$ ipython --no-banner

In [1]: import numpy as np

In [2]: np.set_printoptions(precision=2, suppress=True, linewidth=200, sign=" ")

In [3]: arr = np.load("case18.npy")

In [4]: arr
Out[4]: 
array([[ 3., -2.,  0.],
       [-2., -3., -2.],
       [ 0., -2., -1.]])

In [5]: # symmetric

In [6]: q, evecs = np.linalg.qr(arr[:, :2])[0], np.linalg.qr(arr[:, 2:])[0]

In [7]: s = np.linalg.svd(q.T @ evecs, compute_uv=False)

In [8]: (s > 0.9).sum()
Out[8]: np.int64(1)

In [9]: round(np.linalg.norm(q @ q.T - evecs @ evecs.T, 2), 2)
Out[9]: np.float64(1.0)

In [10]: np.degrees(np.arccos(s.clip(0, 1)))
Out[10]: array([ 1.72])

In [11]: s
Out[11]: array([ 1.])

In [12]: blk = np.stack([arr, -2 * arr, arr[::-1]])

In [13]: blk.shape
Out[13]: (3, 3, 3)

In [14]: (blk @ arr.T).shape
Out[14]: (3, 3, 3)

In [15]: np.einsum("bij,cij->bc", blk, blk)
Out[15]: 
array([[ 35., -70.,  25.],
       [-70., 140., -50.],
       [ 25., -50.,  35.]])

In [16]: np.linalg.det(blk)
Out[16]: array([ 1., -8., -1.])

In [17]: np.linalg.norm(blk, axis=(1, 2))
Out[17]: array([  5.92,  11.83,   5.92])

In [18]: np.linalg.matrix_rank(blk.reshape(3, -1))
Out[18]: np.int64(2)

In [19]: W0 = np.load("a.npy")

In [20]: W0
Out[20]: 
array([[ 1, -1, -1,  1,  1, -1, -1,  1],
       [ 1, -1, -1,  1, -1,  1,  1, -1],
       [ 1,  1,  1,  1,  1,  1,  1,  1],
       [ 1, -1,  1, -1, -1,  1, -1,  1],
       [ 1, -1,  1, -1,  1, -1,  1, -1]])

In [21]: B = np.array([[-3, 2, 3],
    ...:     [-2, 2, 3],
    ...:     [2, 2, -3],
    ...:     [1, -1, 2],
    ...:     [0, 2, 3],
    ...:     [0, 0, -3],
    ...:     [1, 0, 0],
    ...:     [-2, -1, -1]])

In [22]: np.einsum("ij->j", W0)
Out[22]: array([ 5, -3,  1,  1,  1,  1,  1,  1])

In [23]: B.T @ W0.T
Out[23]: 
array([[ -5,   1,  -3,  -3,   3],
       [ -2,  -4,   6,   0,   6],
       [ 10,   0,   4, -12,   2]])

In [24]: np.einsum("ij,ij->i", W0, W0)
Out[24]: array([ 8,  8,  8,  8,  8])

In [25]: W0 @ B
Out[25]: 
array([[ -5,  -2,  10],
       [  1,  -4,   0],
       [ -3,   6,   4],
       [ -3,   0, -12],
       [  3,   6,   2]])

In [26]: x0 = np.array([7, 7, 6, 4, 7, 5, 7, 4])

In [27]: h = np.maximum(W0 @ x0, 0)

In [28]: np.maximum(W0 @ x0, 0) - np.maximum(-W0 @ x0, 0)
Out[28]: array([-3, -1, 47, -3,  7])

In [29]: np.maximum(W0 @ (3 * x0), 0)
Out[29]: array([   0,    0,  141,    0,   21])

In [30]: W0 * (h > 1e-9)[:, None]
Out[30]: 
array([[ 0,  0,  0,  0,  0,  0,  0,  0],
       [ 0,  0,  0,  0,  0,  0,  0,  0],
       [ 1,  1,  1,  1,  1,  1,  1,  1],
       [ 0,  0,  0,  0,  0,  0,  0,  0],
       [ 1, -1,  1, -1,  1, -1,  1, -1]])

In [31]: h
Out[31]: array([  0,   0,  47,   0,   7])

In [32]: np.tanh(W0 @ x0)
Out[32]: array([-1.  , -0.76,  1.  , -1.  ,  1.  ])

In [33]: B = W0 / np.sqrt((W0 ** 2).mean(axis=1, keepdims=True))

In [34]: B[2]
Out[34]: array([ 1.,  1.,  1.,  1.,  1.,  1.,  1.,  1.])

In [35]: G = W0.T @ W0

In [36]: np.linalg.svd(W0, compute_uv=False) ** 2
Out[36]: array([ 8.,  8.,  8.,  8.,  8.])

In [37]: A = np.loadtxt("run3.csv", delimiter=",")

In [38]: A
Out[38]: 
array([[ 0.24,  0.19,  0.05,  0.24,  0.05,  0.19,  0.05],
       [ 0.2 ,  0.1 ,  0.1 ,  0.15,  0.2 ,  0.05,  0.2 ],
       [ 0.21,  0.12,  0.21,  0.17,  0.08,  0.17,  0.04],
       [ 0.19,  0.11,  0.15,  0.11,  0.11,  0.15,  0.19],
       [ 0.24,  0.14,  0.1 ,  0.19,  0.19,  0.14,  0.  ],
       [ 0.  ,  0.07,  0.14,  0.07,  0.29,  0.43,  0.  ],
       [ 0.21,  0.  ,  0.21,  0.17,  0.17,  0.12,  0.12]])

In [39]: A @ A
Out[39]: 
array([[ 0.17,  0.12,  0.12,  0.15,  0.15,  0.19,  0.1 ],
       [ 0.21,  0.11,  0.13,  0.17,  0.14,  0.16,  0.09],
       [ 0.18,  0.12,  0.13,  0.16,  0.14,  0.19,  0.08],
       [ 0.18,  0.1 ,  0.14,  0.16,  0.15,  0.18,  0.08],
       [ 0.19,  0.13,  0.11,  0.16,  0.15,  0.19,  0.08],
       [ 0.13,  0.1 ,  0.14,  0.13,  0.21,  0.26,  0.03],
       [ 0.19,  0.12,  0.14,  0.16,  0.13,  0.19,  0.07]])

In [40]: np.linalg.matrix_power(A, 4)
Out[40]: 
array([[ 0.17,  0.11,  0.13,  0.15,  0.16,  0.2 ,  0.07],
       [ 0.17,  0.11,  0.13,  0.15,  0.16,  0.2 ,  0.08],
       [ 0.17,  0.11,  0.13,  0.15,  0.16,  0.2 ,  0.07],
       [ 0.17,  0.11,  0.13,  0.15,  0.16,  0.2 ,  0.07],
       [ 0.17,  0.11,  0.13,  0.15,  0.16,  0.2 ,  0.08],
       [ 0.17,  0.11,  0.13,  0.15,  0.16,  0.2 ,  0.07],
       [ 0.17,  0.11,  0.13,  0.15,  0.16,  0.2 ,  0.07]])

In [41]: np.round((A - A.T) / 2, 2) + 0
Out[41]: 
array([[ 0.  ,  0.  , -0.08,  0.03, -0.1 ,  0.1 , -0.08],
       [ 0.  ,  0.  , -0.01,  0.02,  0.03, -0.01,  0.1 ],
       [ 0.08,  0.01,  0.  ,  0.01, -0.01,  0.01, -0.08],
       [-0.03, -0.02, -0.01,  0.  , -0.04,  0.04,  0.01],
       [ 0.1 , -0.03,  0.01,  0.04,  0.  , -0.07, -0.08],
       [-0.1 ,  0.01, -0.01, -0.04,  0.07,  0.  , -0.06],
       [ 0.08, -0.1 ,  0.08, -0.01,  0.08,  0.06,  0.  ]])

In [42]: np.round(np.abs(np.linalg.eigvals(A)).max(), 2)
Out[42]: np.float64(1.0)

In [43]: round(np.trace(A), 2)
Out[43]: np.float64(1.4)

In [44]: np.allclose(A @ A.T, A.T @ A)
Out[44]: False

In [45]: x0 = np.array([4, 3, 3, 0, 3, 1, 1])

In [46]: y = A @ x0

In [47]: y
Out[47]: array([ 2.05,  2.25,  2.29,  2.19,  2.38,  1.93,  2.21])

In [48]: np.round(np.linalg.solve(A, A[:, 4]), 2) + 0
Out[48]: array([ 0.,  0.,  0.,  0.,  1.,  0.,  0.])

In [49]: np.round(np.linalg.solve(A, y), 2) + 0
Out[49]: array([ 4.,  3.,  3.,  0.,  3.,  1.,  1.])

In [50]: np.round(np.linalg.solve(A.T, A[5]), 2) + 0
Out[50]: array([ 0.,  0.,  0.,  0.,  0.,  1.,  0.])

In [51]: E = np.array([[1, 3, 0, 2, 1, 1, 0],
    ...:     [2, 1, 1, 0, 2, 2, 3],
    ...:     [3, 0, 2, 0, 2, 2, 2],
    ...:     [1, 1, 2, 2, 2, 0, 3],
    ...:     [1, 3, 1, 0, 2, 3, 1],
    ...:     [3, 1, 0, 1, 2, 0, 1],
    ...:     [1, 3, 2, 2, 2, 1, 1]])

In [52]: rng = np.random.default_rng(783)

In [53]: lab = rng.permutation(7)

In [54]: lab
Out[54]: array([ 2,  0,  3,  4,  6,  5,  1])

In [55]: B = E[lab][:, lab]

In [56]: np.sort(np.abs(np.linalg.eigvals(B)))
Out[56]: array([  0.22,   1.38,   1.74,   1.99,   1.99,   3.03,  10.24])

In [57]: np.diag(B)
Out[57]: array([ 2,  1,  2,  2,  1,  0,  1])

In [58]: np.round(np.linalg.det(B), 2), np.round(np.linalg.det(E[lab]), 2)
Out[58]: (np.float64(64.0), np.float64(-64.0))
